>>> import numpy as np
>>> np.set_printoptions(precision=2, suppress=True, linewidth=120, sign=" ")
>>> A = np.loadtxt("mat.csv", delimiter=",")
>>> A
array([[-1.,  1.,  0.,  0.,  0.,  0.,  0.,  0.,  0.],
       [ 0., -1.,  1.,  0.,  0.,  0.,  0.,  0.,  0.],
       [ 0.,  0., -1.,  1.,  0.,  0.,  0.,  0.,  0.],
       [ 0.,  0.,  0., -1.,  1.,  0.,  0.,  0.,  0.],
       [ 0.,  0.,  0.,  0., -1.,  1.,  0.,  0.,  0.],
       [ 0.,  0.,  0.,  0.,  0., -1.,  1.,  0.,  0.],
       [ 0.,  0.,  0.,  0.,  0.,  0., -1.,  1.,  0.],
       [ 0.,  0.,  0.,  0.,  0.,  0.,  0., -1.,  1.],
       [ 0.,  0.,  0.,  0.,  0.,  0.,  0.,  0., -1.]])
>>> other = np.array([[6, 2, 3],
...     [4, 8, 7],
...     [7, 8, 8],
...     [5, 7, 6],
...     [2, 6, 0],
...     [3, 3, 3],
...     [8, 9, 2],
...     [5, 2, 6],
...     [1, 2, 1]])
>>> np.einsum("ij,ij->i", A, A)
array([ 2.,  2.,  2.,  2.,  2.,  2.,  2.,  2.,  1.])
>>> np.linalg.matrix_rank(A @ other)
np.int64(3)
>>> np.vstack([A, other.T]).shape
(12, 9)
>>> A @ other
array([[-2.,  6.,  4.],
       [ 3.,  0.,  1.],
       [-2., -1., -2.],
       [-3., -1., -6.],
       [ 1., -3.,  3.],
       [ 5.,  6., -1.],
       [-3., -7.,  4.],
       [-4.,  0., -5.],
       [-1., -2., -1.]])
>>> np.linalg.matrix_rank(np.vstack([A, other.T]))
np.int64(9)
>>> data = np.load("data.npy")
>>> data
array([[ 4.02,  3.96,  4.1 ,  3.02],
       [ 3.98,  4.03,  4.  ,  3.08],
       [ 3.89,  4.02,  3.81,  2.98],
       [ 4.08,  3.89,  4.1 ,  3.09],
       [ 3.98,  4.14,  4.08,  3.06],
       [ 4.07,  4.04,  3.91,  3.2 ],
       [ 3.06,  0.09,  5.07,  4.78],
       [ 2.87,  0.04,  5.06,  5.02],
       [ 3.04, -0.11,  4.8 ,  5.12],
       [ 3.07,  0.09,  4.99,  5.03],
       [ 3.07,  0.14,  4.92,  4.78],
       [ 2.89,  0.05,  4.96,  5.03]])
>>> other = np.c_[data[:, :1] @ np.array([[-2]]), np.array([4, 0, 8, 6, 4, -8, 6, -8, -4, -4, -8, 0])]
>>> other
array([[-8.04,  4.  ],
       [-7.96,  0.  ],
       [-7.78,  8.  ],
       [-8.16,  6.  ],
       [-7.96,  4.  ],
       [-8.14, -8.  ],
       [-6.12,  6.  ],
       [-5.74, -8.  ],
       [-6.08, -4.  ],
       [-6.14, -4.  ],
       [-6.14, -8.  ],
       [-5.78,  0.  ]])
>>> np.round(np.linalg.lstsq(data, other[:, 0])[0], 2) + 0
array([-2.,  0.,  0.,  0.])
>>> np.linalg.cond(data) > 100
np.False_
>>> np.linalg.matrix_rank(data, rtol=0.1)
np.int64(2)
>>> round(np.log10(np.linalg.cond(data)))
2
>>> np.argsort(-np.linalg.norm(data, axis=0).round(6), kind="stable")[:3]
array([ 2,  3,  0])
>>> np.abs(np.linalg.svd(data)[2][-1])
array([ 0.84,  0.4 ,  0.21,  0.3 ])
>>> np.round(np.linalg.norm(data, 2) / np.linalg.norm(data), 2)
np.float64(0.95)
>>> [round(float(x), 2) for x in np.linalg.svd(data, compute_uv=False)[:3]]
[25.13, 7.98, 0.37]
>>> U, sig, Vt = np.linalg.svd(data)
>>> sig
array([ 25.13,   7.98,   0.37,   0.26])
>>> other = U[:, :2] @ np.diag(sig[:2]) @ Vt[:2]
>>> np.linalg.matrix_rank(other)
np.int64(2)
>>> round(np.linalg.norm(data - other) / np.linalg.norm(data), 2)
np.float64(0.02)
>>> round(np.abs(data - other).max(), 2)
np.float64(0.17)
>>> round(float(np.linalg.norm(data - other, 2)), 2), np.round(sig[2], 2)
(0.37, np.float64(0.37))
>>> F = np.load("dump.npy")
>>> F
array([[ 1.,  2.,  0.,  9.,  9.,  8.,  2.,  9.],
       [-2., -2., -1.,  3.,  9.,  5.,  9.,  9.],
       [-1., -2.,  1.,  3.,  8.,  3.,  7.,  8.],
       [ 0.,  0.,  0.,  6.,  8.,  0.,  0.,  9.],
       [ 0.,  0.,  0.,  0.,  6.,  1.,  2.,  3.],
       [ 0.,  0.,  0.,  0.,  1.,  4.,  5.,  5.],
       [ 0.,  0.,  0.,  1.,  3.,  8.,  0.,  1.],
       [ 0.,  0.,  0.,  3.,  7.,  9.,  8.,  4.]])
>>> f = np.array([1, 3, 4, 3, 0, 3, 5, 2])
>>> other = F + np.outer(f, np.eye(8)[1])
>>> other
array([[ 1.,  3.,  0.,  9.,  9.,  8.,  2.,  9.],
       [-2.,  1., -1.,  3.,  9.,  5.,  9.,  9.],
       [-1.,  2.,  1.,  3.,  8.,  3.,  7.,  8.],
       [ 0.,  3.,  0.,  6.,  8.,  0.,  0.,  9.],
       [ 0.,  0.,  0.,  0.,  6.,  1.,  2.,  3.],
       [ 0.,  3.,  0.,  0.,  1.,  4.,  5.,  5.],
       [ 0.,  5.,  0.,  1.,  3.,  8.,  0.,  1.],
       [ 0.,  2.,  0.,  3.,  7.,  9.,  8.,  4.]])
>>> np.linalg.matrix_rank(np.linalg.inv(other) - np.linalg.inv(F), tol=1e-8)
np.int64(1)
